In [1]: import numpy as np

In [2]: import numpy.linalg as la

In [3]: np.set_printoptions(suppress=True, linewidth=100)

In [4]: out = np.array([[4, -2, 1, 5, -3, -5, 3, 3, -1, 5, -2, 1, -1],
   ...:     [-5, -5, 3, 3, 1, 1, -2, -1, -5, 3, 1, -3, -3],
   ...:     [2, -3, -1, -4, -1, -1, 1, -4, -5, -4, 3, 0, 3],
   ...:     [2, 4, 1, 1, -2, -2, 5, -3, 2, -5, 0, 4, -2],
   ...:     [-4, 4, 1, -4, 4, 4, -1, -4, -4, -3, -1, 1, 5],
   ...:     [-2, -3, 4, 0, -3, 0, 0, -1, -5, -2, 1, -1, 1],
   ...:     [5, -4, 3, 0, -3, -3, 3, 2, -5, 0, 0, 2, 2],
   ...:     [1, 1, 3, 4, -4, 5, 1, 1, 3, 4, 3, 3, -5],
   ...:     [-1, 2, 5, 0, -4, 4, -4, -4, 3, 2, 1, -3, 5],
   ...:     [2, -1, -2, -5, 2, -2, 0, -3, -5, -1, -3, -3, -2],
   ...:     [5, 5, 0, -4, -3, 2, -2, 1, -5, 3, 2, -2, 5],
   ...:     [1, 1, 4, 3, -5, 4, 2, -4, 3, 0, -3, 1, 0],
   ...:     [-3, -2, -4, 4, 4, -3, 0, -1, -2, -2, 4, 5, -2]])

In [5]: feats = np.triu(out)

In [6]: feats
Out[6]: 
array([[ 4, -2,  1,  5, -3, -5,  3,  3, -1,  5, -2,  1, -1],
       [ 0, -5,  3,  3,  1,  1, -2, -1, -5,  3,  1, -3, -3],
       [ 0,  0, -1, -4, -1, -1,  1, -4, -5, -4,  3,  0,  3],
       [ 0,  0,  0,  1, -2, -2,  5, -3,  2, -5,  0,  4, -2],
       [ 0,  0,  0,  0,  4,  4, -1, -4, -4, -3, -1,  1,  5],
       [ 0,  0,  0,  0,  0,  0,  0, -1, -5, -2,  1, -1,  1],
       [ 0,  0,  0,  0,  0,  0,  3,  2, -5,  0,  0,  2,  2],
       [ 0,  0,  0,  0,  0,  0,  0,  1,  3,  4,  3,  3, -5],
       [ 0,  0,  0,  0,  0,  0,  0,  0,  3,  2,  1, -3,  5],
       [ 0,  0,  0,  0,  0,  0,  0,  0,  0, -1, -3, -3, -2],
       [ 0,  0,  0,  0,  0,  0,  0,  0,  0,  0,  2, -2,  5],
       [ 0,  0,  0,  0,  0,  0,  0,  0,  0,  0,  0,  1,  0],
       [ 0,  0,  0,  0,  0,  0,  0,  0,  0,  0,  0,  0, -2]])

In [7]: G = feats.T @ feats

In [8]: print(np.round(la.eigvalsh(G)[::-1], 2) + 0)
[267.62 151.62 126.02  95.38  48.92  41.22  32.08   9.3    3.71   1.98   0.13   0.     0.  ]

In [9]: np.round(np.sort(la.eigvals(feats)), 2)
Out[9]: array([-5., -2., -1., -1.,  0.,  1.,  1.,  1.,  2.,  3.,  3.,  4.,  4.])

In [10]: np.prod(np.diag(feats)), np.round(la.det(feats), 2)
Out[10]: (np.int64(0), np.float64(0.0))

In [11]: E = np.load("data.npy")

In [12]: E
Out[12]: 
array([[-29., -21.,  10.,  -8.],
       [ 18.,  14.,  -6.,   6.],
       [-48., -33.,  17., -12.],
       [  0.,   0.,   0.,  -1.]])

In [13]: la.lstsq(feats[:-1].T, feats[-1])[2]
Out[13]: np.int32(12)

In [14]: np.round(np.trace(la.pinv(feats) @ feats), 2)
Out[14]: np.float64(12.0)

In [15]: [round(float(x), 2) for x in la.svd(E, compute_uv=False)[:3]]
Out[15]: [76.55, 2.07, 0.72]

In [16]: la.cond(E) > 100
Out[16]: np.True_

In [17]: np.argsort(-la.norm(E, axis=0).round(6), kind="stable")[:3]
Out[17]: array([0, 1, 2])

In [18]: (E - E.T) / 2
Out[18]: 
array([[  0. , -19.5,  29. ,  -4. ],
       [ 19.5,   0. ,  13.5,   3. ],
       [-29. , -13.5,   0. ,  -6. ],
       [  4. ,  -3. ,   6. ,   0. ]])

In [19]: np.round(np.sort(np.abs(la.eigvals(E))), 2)
Out[19]: array([1., 1., 1., 2.])

In [20]: np.allclose(E, E.T)
Out[20]: False

In [21]: (E + E.T) / 2
Out[21]: 
array([[-29. ,  -1.5, -19. ,  -4. ],
       [ -1.5,  14. , -19.5,   3. ],
       [-19. , -19.5,  17. ,  -6. ],
       [ -4. ,   3. ,  -6. ,  -1. ]])

In [22]: round(float(np.abs(la.eigvals(E)).max()), 2)
Out[22]: 2.0

In [23]: round(la.det(E), 2)
Out[23]: np.float64(2.0)

In [24]: rng = np.random.default_rng(44133)

In [25]: z = rng.permutation(4)

In [26]: z
Out[26]: array([1, 0, 2, 3])

In [27]: out = E[z][:, z]

In [28]: print(round(la.det(out), 2), round(float(la.det(E[z])), 2))
2.0 -2.0

In [29]: np.allclose(out, E)
Out[29]: False

In [30]: arr = np.vander(np.arange(10) - 3, 4, increasing=True)

In [31]: arr
Out[31]: 
array([[  1,  -3,   9, -27],
       [  1,  -2,   4,  -8],
       [  1,  -1,   1,  -1],
       [  1,   0,   0,   0],
       [  1,   1,   1,   1],
       [  1,   2,   4,   8],
       [  1,   3,   9,  27],
       [  1,   4,  16,  64],
       [  1,   5,  25, 125],
       [  1,   6,  36, 216]])

In [32]: vec = np.array([2, 1, 2, 0])

In [33]: h1 = np.maximum(arr @ vec, 0)

In [34]: np.round(np.tanh(arr @ vec), 2)
Out[34]: array([1.  , 1.  , 1.  , 0.96, 1.  , 1.  , 1.  , 1.  , 1.  , 1.  ])

In [35]: np.maximum(arr @ (3 * vec), 0)
Out[35]: array([ 51,  24,   9,   6,  15,  36,  69, 114, 171, 240])

In [36]: np.flatnonzero(h1 > 1e-9)
Out[36]: array([0, 1, 2, 3, 4, 5, 6, 7, 8, 9])

In [37]: Uu, sig, Vh = la.svd(arr)

In [38]: np.argmax(sig[:-1] / (sig[1:] + 1e-6)) + 1
Out[38]: np.int64(1)

In [39]: out = Uu[:, :1] @ np.diag(sig[:1]) @ Vh[:1]

In [40]: print(round(la.norm(arr - out, 2), 2), np.round(sig[1], 2))
16.64 16.64

In [41]: print(np.round(np.abs(arr - out).max(), 2))
13.35

In [42]: X = np.load("out3.npy")

In [43]: X
Out[43]: 
array([[ 25,  10,   1,   3,  12,   6,  -2,   6,  -2,   5,  -1,   2],
       [ 10,  29,   1,   2,  -3,   9,  10,  -7,   7,   2,  -1,   0],
       [  1,   1,  19,  -2,   1,  -2,  -6,   7,  -6,  -3,   2,   1],
       [  3,   2,  -2,  29,  -6,   8,   9,  -7,   3,  17,   4, -12],
       [ 12,  -3,   1,  -6,  36,  -4,  -2,  16,  -4,  -6, -13,  -6],
       [  6,   9,  -2,   8,  -4,  24,  -2,   1,  -3,  12,   3,   3],
       [ -2,  10,  -6,   9,  -2,  -2,  26, -12,   9,   4, -11,  -9],
       [  6,  -7,   7,  -7,  16,   1, -12,  18,  -4, -10,  -5,   2],
       [ -2,   7,  -6,   3,  -4,  -3,   9,  -4,  18,  -3,  -6,  -8],
       [  5,   2,  -3,  17,  -6,  12,   4, -10,  -3,  26,   5,  -3],
       [ -1,  -1,   2,   4, -13,   3, -11,  -5,  -6,   5,  34,   5],
       [  2,   0,   1, -12,  -6,   3,  -9,   2,  -8,  -3,   5,  21]])

In [44]: w, V = la.eigh(X)

In [45]: vec = np.array([1, -2, -3, -1, -2, 1, 3, 3, -2, 1, 0, -2])

In [46]: np.abs(X).sum(axis=1).max(), np.round(np.abs(w).max(), 2)
Out[46]: (np.int64(109), np.float64(74.17))

In [47]: print(vec @ X @ vec)
377

In [48]: Uu, sig, Vh = la.svd(X)

In [49]: sig.round(2)
Out[49]: array([74.17, 58.42, 49.11, 36.27, 23.21, 19.13, 16.53, 11.6 ,  8.07,  4.43,  4.03,  0.03])

In [50]: np.argmax(sig[:-1] / (sig[1:] + 1e-6)) + 1
Out[50]: np.int64(11)

In [51]: out = Uu[:, :11] @ np.diag(sig[:11]) @ Vh[:11]

In [52]: round(la.norm(X - out, 2), 2), round(float(sig[11]), 2)
Out[52]: (np.float64(0.03), 0.03)

In [53]: la.matrix_rank(X, rtol=0.05)
Out[53]: np.int64(11)

In [54]: round(np.abs(X - out).max(), 2)
Out[54]: np.float64(0.02)

In [55]: la.matrix_rank(out)
Out[55]: np.int64(11)

In [56]: w1 = np.array([[2, -1, 2, -2],
    ...:     [1, 1, 2, 0],
    ...:     [-2, -2, 2, 0],
    ...:     [2, 2, -2, -1],
    ...:     [0, -2, -2, -2],
    ...:     [2, 0, -1, 1],
    ...:     [0, -1, -2, 1],
    ...:     [0, -2, -1, 2],
    ...:     [1, -2, 0, 1],
    ...:     [-1, -1, -2, -2],
    ...:     [-2, 2, -2, -1],
    ...:     [1, -1, 0, 2]])

In [57]: beta = np.array([0, 1, 1, -2])

In [58]: act = np.maximum(X @ w1 + beta, 0)

In [59]: np.round((act > 0).mean(axis=0), 2)
Out[59]: array([0.67, 0.5 , 0.5 , 0.33])

In [60]: la.matrix_rank(act)
Out[60]: np.int64(4)

In [61]: (act > 0).astype(int)
Out[61]: 
array([[1, 0, 1, 0],
       [1, 1, 1, 0],
       [0, 0, 1, 1],
       [1, 1, 0, 0],
       [1, 0, 0, 0],
       [1, 1, 0, 0],
       [1, 1, 0, 0],
       [0, 0, 1, 1],
       [1, 0, 1, 1],
       [1, 1, 0, 0],
       [0, 1, 0, 0],
       [0, 0, 1, 1]])

In [62]: Z = np.array([[2, -1], [0, 2], [2, -1], [1, -1]])

In [63]: (act @ Z).round(6).argmax(axis=1)
Out[63]: array([0, 0, 0, 0, 0, 0, 0, 0, 0, 1, 1, 0])

In [64]: act @ Z
Out[64]: 
array([[ 200, -100],
       [ 270, -107],
       [ 110,  -56],
       [ 104,  100],
       [  42,  -21],
       [ 142,  -13],
       [ 100,  -30],
       [  71,  -41],
       [ 115,  -67],
       [  68,   84],
       [   0,  244],
       [ 155, -103]])

In [65]: def softmax(z):
    ...:     e = np.exp(z - z.max(axis=-1, keepdims=True))
    ...:     return e / e.sum(axis=-1, keepdims=True)
    ...: 

In [66]: np.round(softmax(X[7] + -1), 2) + 0
Out[66]: array([0.  , 0.  , 0.  , 0.  , 0.12, 0.  , 0.  , 0.88, 0.  , 0.  , 0.  , 0.  ])

In [67]: print(np.round(softmax(X).sum(axis=1), 2))
[1. 1. 1. 1. 1. 1. 1. 1. 1. 1. 1. 1.]

In [68]: np.round(softmax(X[7]), 2) + 0
Out[68]: array([0.  , 0.  , 0.  , 0.  , 0.12, 0.  , 0.  , 0.88, 0.  , 0.  , 0.  , 0.  ])

In [69]: S = X @ X.T / np.sqrt(12)

In [70]: np.round(softmax(S), 2) + 0
Out[70]: 
array([[1., 0., 0., 0., 0., 0., 0., 0., 0., 0., 0., 0.],
       [0., 1., 0., 0., 0., 0., 0., 0., 0., 0., 0., 0.],
       [0., 0., 1., 0., 0., 0., 0., 0., 0., 0., 0., 0.],
       [0., 0., 0., 1., 0., 0., 0., 0., 0., 0., 0., 0.],
       [0., 0., 0., 0., 1., 0., 0., 0., 0., 0., 0., 0.],
       [0., 0., 0., 0., 0., 1., 0., 0., 0., 0., 0., 0.],
       [0., 0., 0., 0., 0., 0., 1., 0., 0., 0., 0., 0.],
       [0., 0., 0., 0., 1., 0., 0., 0., 0., 0., 0., 0.],
       [0., 0., 0., 0., 0., 0., 1., 0., 0., 0., 0., 0.],
       [0., 0., 0., 0., 0., 0., 0., 0., 0., 1., 0., 0.],
       [0., 0., 0., 0., 0., 0., 0., 0., 0., 0., 1., 0.],
       [0., 0., 0., 0., 0., 0., 0., 0., 0., 0., 0., 1.]])

In [71]: w, V = la.eigvalsh(X)
Traceback (most recent call last):
  Cell In[71], line 1
    w, V = la.eigvalsh(X)
ValueError: too many values to unpack (expected 2)


In [72]: w, V = la.eigh(X)

In [73]: print(np.round(V.T @ X @ V, 2) + 0)
[[ 0.03  0.    0.    0.    0.    0.    0.    0.    0.    0.    0.    0.  ]
 [ 0.    4.03  0.    0.    0.    0.    0.    0.    0.    0.    0.    0.  ]
 [ 0.    0.    4.43  0.    0.    0.    0.    0.    0.    0.    0.    0.  ]
 [ 0.    0.    0.    8.07  0.    0.    0.    0.    0.    0.    0.    0.  ]
 [ 0.    0.    0.    0.   11.6   0.    0.    0.    0.    0.    0.    0.  ]
 [ 0.    0.    0.    0.    0.   16.53  0.    0.    0.    0.    0.    0.  ]
 [ 0.    0.    0.    0.    0.    0.   19.13  0.    0.    0.    0.    0.  ]
 [ 0.    0.    0.    0.    0.    0.    0.   23.21  0.    0.    0.    0.  ]
 [ 0.    0.    0.    0.    0.    0.    0.    0.   36.27  0.    0.    0.  ]
 [ 0.    0.    0.    0.    0.    0.    0.    0.    0.   49.11  0.    0.  ]
 [ 0.    0.    0.    0.    0.    0.    0.    0.    0.    0.   58.42  0.  ]
 [ 0.    0.    0.    0.    0.    0.    0.    0.    0.    0.    0.   74.17]]

In [74]: round(float(w.sum()), 2), np.trace(X)
Out[74]: (305.0, np.int64(305))

In [75]: print(np.abs(V[:, -1]).round(6).argmax())
3
